$ ipython --no-banner

In [1]: import numpy as np

In [2]: np.set_printoptions(suppress=True, linewidth=200)

In [3]: F = np.array([[0, 0, 1, -1, 2],
   ...:     [0, 3, 0, 0, 0],
   ...:     [0, 2, -1, 0, 0],
   ...:     [0, -2, 0, 0, 0],
   ...:     [0, 0, 0, 0, 0],
   ...:     [0, 0, 0, 0, 2],
   ...:     [-2, 0, 0, 0, 0],
   ...:     [2, 0, 0, 0, 0],
   ...:     [-1, 0, 0, -3, -3]])

In [4]: P = F @ np.linalg.solve(F.T @ F, F.T)

In [5]: P.round(1) + 0
Out[5]: 
array([[ 0.8,  0.1, -0.2, -0.1,  0. ,  0.3,  0. ,  0. ,  0.1],
       [ 0.1,  0.6,  0.1, -0.4,  0. , -0.1,  0. ,  0. ,  0. ],
       [-0.2,  0.1,  0.8, -0.1,  0. ,  0.3,  0. ,  0. ,  0.1],
       [-0.1, -0.4, -0.1,  0.3,  0. ,  0.1,  0. ,  0. ,  0. ],
       [ 0. ,  0. ,  0. ,  0. ,  0. ,  0. ,  0. ,  0. ,  0. ],
       [ 0.3, -0.1,  0.3,  0.1,  0. ,  0.5,  0. ,  0. , -0.1],
       [ 0. ,  0. ,  0. ,  0. ,  0. ,  0. ,  0.5, -0.5,  0. ],
       [ 0. ,  0. ,  0. ,  0. ,  0. ,  0. , -0.5,  0.5,  0. ],
       [ 0.1,  0. ,  0.1,  0. ,  0. , -0.1,  0. ,  0. ,  1. ]])

In [6]: round(float(np.trace(P)), 1)
Out[6]: 5.0

In [7]: np.round(P @ F[:, 4], 1) + 0
Out[7]: array([ 2.,  0.,  0.,  0.,  0.,  2.,  0.,  0., -3.])

In [8]: vec = np.array([3, 4, 6, 3, 4])

In [9]: y = F @ vec

In [10]: beta, lr = np.zeros(5), 1 / np.linalg.norm(F, 2) ** 2

In [11]: for i in range(15):
    ...:     beta -= lr * F.T @ (F @ beta - y)
    ...:     if i % 5 == 0: print(i, round(np.linalg.norm(F @ beta - y), 1))
    ...: 
0 7.7
5 4.5
10 3.6

In [12]: print(round(float(np.linalg.cond(F)), 1))
5.0

In [13]: arr = np.load("layer6.npy")

In [14]: arr
Out[14]: 
array([[ 3,  0,  3,  0],
       [ 3, -3,  3, -3],
       [ 3,  0,  3,  0],
       [ 3, -3,  3, -3]])

In [15]: # null space of dimension 2

In [16]: Uu, s, Vt = np.linalg.svd(arr)

In [17]: vecs = Vt[:(s > 1e-8).sum()]

In [18]: rng = np.random.default_rng(75681)

In [19]: vec = arr[2] + -2 * arr[1] + rng.integers(2) * np.eye(4)[2]

In [20]: vec
Out[20]: array([-3.,  6., -2.,  6.])

In [21]: print(np.linalg.matrix_rank(np.vstack([arr, vec])))
3

In [22]: np.round(np.linalg.norm(vec - vecs.T @ vecs @ vec), 1)
Out[22]: np.float64(0.7)

In [23]: print(np.round(np.diag(vecs.T @ vecs), 1))
[0.5 0.5 0.5 0.5]

In [24]: rk = np.linalg.matrix_rank(arr)

In [25]: rk
Out[25]: np.int64(2)

In [26]: ns = np.linalg.svd(arr)[2][rk:].T

In [27]: np.round(ns @ ns.T, 1) + 0
Out[27]: 
array([[ 0.5,  0. , -0.5,  0. ],
       [ 0. ,  0.5,  0. , -0.5],
       [-0.5,  0. ,  0.5,  0. ],
       [ 0. , -0.5,  0. ,  0.5]])

In [28]: [int(np.linalg.matrix_rank(arr[:, :j + 1])) for j in range(4)]
Out[28]: [1, 2, 2, 2]

In [29]: np.allclose(arr @ ns, 0)
Out[29]: True

In [30]: [int(np.linalg.matrix_rank(arr[:i])) for i in range(1, len(arr) + 1)]
Out[30]: [1, 2, 2, 2]

In [31]: vec = np.array([-4, 3, 3, -3])

In [32]: h1 = np.maximum(arr @ vec, 0)

In [33]: arr.T @ h1
Out[33]: array([0, 0, 0, 0])

In [34]: print(h1)
[0 0 0 0]

In [35]: np.maximum(arr @ vec, 0) - np.maximum(-arr @ vec, 0)
Out[35]: array([-3, -3, -3, -3])

In [36]: np.flatnonzero(h1 > 1e-9)
Out[36]: array([], dtype=int64)

In [37]: np.round(np.tanh(arr @ vec), 1)
Out[37]: array([-1., -1., -1., -1.])
